$ python -q
>>> import numpy as np
>>> np.set_printoptions(precision=3, suppress=True, linewidth=120, floatmode="fixed")
>>> def tidy(a):
...     return np.round(a, 3) + 0
... 
>>> m1 = np.load("test3.npy")
>>> print(tidy(m1))
[[ 1.474  9.690 -1.981]
 [-5.229 -8.428 -1.277]
 [-5.674  5.546 -6.087]
 [-6.097 -7.615 -2.197]
 [-8.100 -1.871 -5.557]
 [-0.386 -9.599  2.778]
 [ 6.853  6.590  3.099]
 [ 5.988  7.735  2.076]
 [-8.076 -2.529 -5.328]
 [ 3.120 -8.101  4.963]
 [ 8.064  2.681  5.271]
 [ 5.937  7.789  2.020]
 [ 5.167 -6.195  5.909]
 [-7.855 -4.059 -4.671]]
>>> # null space of dimension 1
>>> vec = np.array([1, 1, -2])
>>> print(tidy(m1 @ np.eye(3)[1]))
[ 9.690 -8.428  5.546 -7.615 -1.871 -9.599  6.590  7.735 -2.529 -8.101  2.681  7.789 -6.195 -4.059]
>>> print((m1 @ vec).argmax())
0
>>> lab = m1[:, 1] > np.median(m1[:, 1])
>>> r0 = m1[lab].mean(axis=0) - m1[~lab].mean(axis=0)
>>> print(((m1 - m1.mean(axis=0)) @ r0 > 0).astype(int))
[1 0 1 0 0 0 1 1 0 0 1 1 0 0]
>>> Xs = m1 - m1.mean(axis=0)
>>> V = np.linalg.svd(Xs)[2][:2]
>>> out = Xs - Xs @ V.T @ V
>>> print(tidy(out.std(axis=0)))
[0.000 0.000 0.000]
>>> print(tidy(np.linalg.norm(out) / np.linalg.norm(Xs)))
0.0
>>> print(tidy(np.cov(Xs @ V.T, rowvar=False)))
[[68.043  0.000]
 [ 0.000 39.132]]
>>> print(np.linalg.norm(out, axis=1).round(6).argmax())
0
>>> print(tidy(np.diag(V.T @ V)))
[0.656 0.939 0.405]
>>> print(tidy((Xs @ V.T).std(axis=0)))
[7.949 6.028]
>>> Xs = m1 - m1.mean(axis=1)
Traceback (most recent call last):
  File "<python-input-21>", line 1, in <module>
    Xs = m1 - m1.mean(axis=1)
         ~~~^~~~~~~~~~~~~~~~~
ValueError: operands could not be broadcast together with shapes (14,3) (14,) 
>>> Xs = m1 - m1.mean(axis=0)
>>> Uu, s, VT = np.linalg.svd(Xs, full_matrices=False)
>>> print(np.abs(VT[0]).argmax())
0
>>> print(np.abs(Uu[:, 0]).argmax())
6
>>> print(tidy(VT[0] * np.sign(VT[0, np.abs(VT[0]).argmax()])))
[0.684 0.662 0.308]
>>> print((np.sign(Uu[:, 0]) == np.sign(Uu[0, 0])).astype(int))
[1 0 0 0 0 0 1 1 0 0 1 1 1 0]
>>> print(np.linalg.matrix_rank(Xs))
2
>>> print(tidy(s))
[29.742 22.555  0.000]
>>> A = np.load("a.npy")
>>> print(A)
[[0.000 0.000 3.000]
 [0.000 0.000 2.000]
 [3.000 2.000 0.000]]
>>> # equal to its transpose
>>> print((A - A.T) / 2)
[[0.000 0.000 0.000]
 [0.000 0.000 0.000]
 [0.000 0.000 0.000]]
>>> print(tidy(np.abs(np.linalg.eigvals(A)).max()))
3.606
>>> print((A + A.T) / 2)
[[0.000 0.000 3.000]
 [0.000 0.000 2.000]
 [3.000 2.000 0.000]]
>>> print(np.allclose(A, A.T))
True
>>> np.linalg.determinant(A)
Traceback (most recent call last):
  File "<python-input-37>", line 1, in <module>
    np.linalg.determinant(A)
    ^^^^^^^^^^^^^^^^^^^^^
AttributeError: module 'numpy.linalg' has no attribute 'determinant'
>>> print(tidy(np.linalg.matrix_power(A, 2)))
[[ 9.000  6.000  0.000]
 [ 6.000  4.000  0.000]
 [ 0.000  0.000 13.000]]
>>> assert A == A.T
Traceback (most recent call last):
  File "<python-input-39>", line 1, in <module>
    assert A == A.T
           ^^^^^^^^
ValueError: The truth value of an array with more than one element is ambiguous. Use a.any() or a.all()
>>> print(A @ A)
[[ 9.000  6.000  0.000]
 [ 6.000  4.000  0.000]
 [ 0.000  0.000 13.000]]
>>> print(np.trace(A))
0.0
>>> print(tidy(np.sort(np.abs(np.linalg.eigvals(A)))))
[0.000 3.606 3.606]
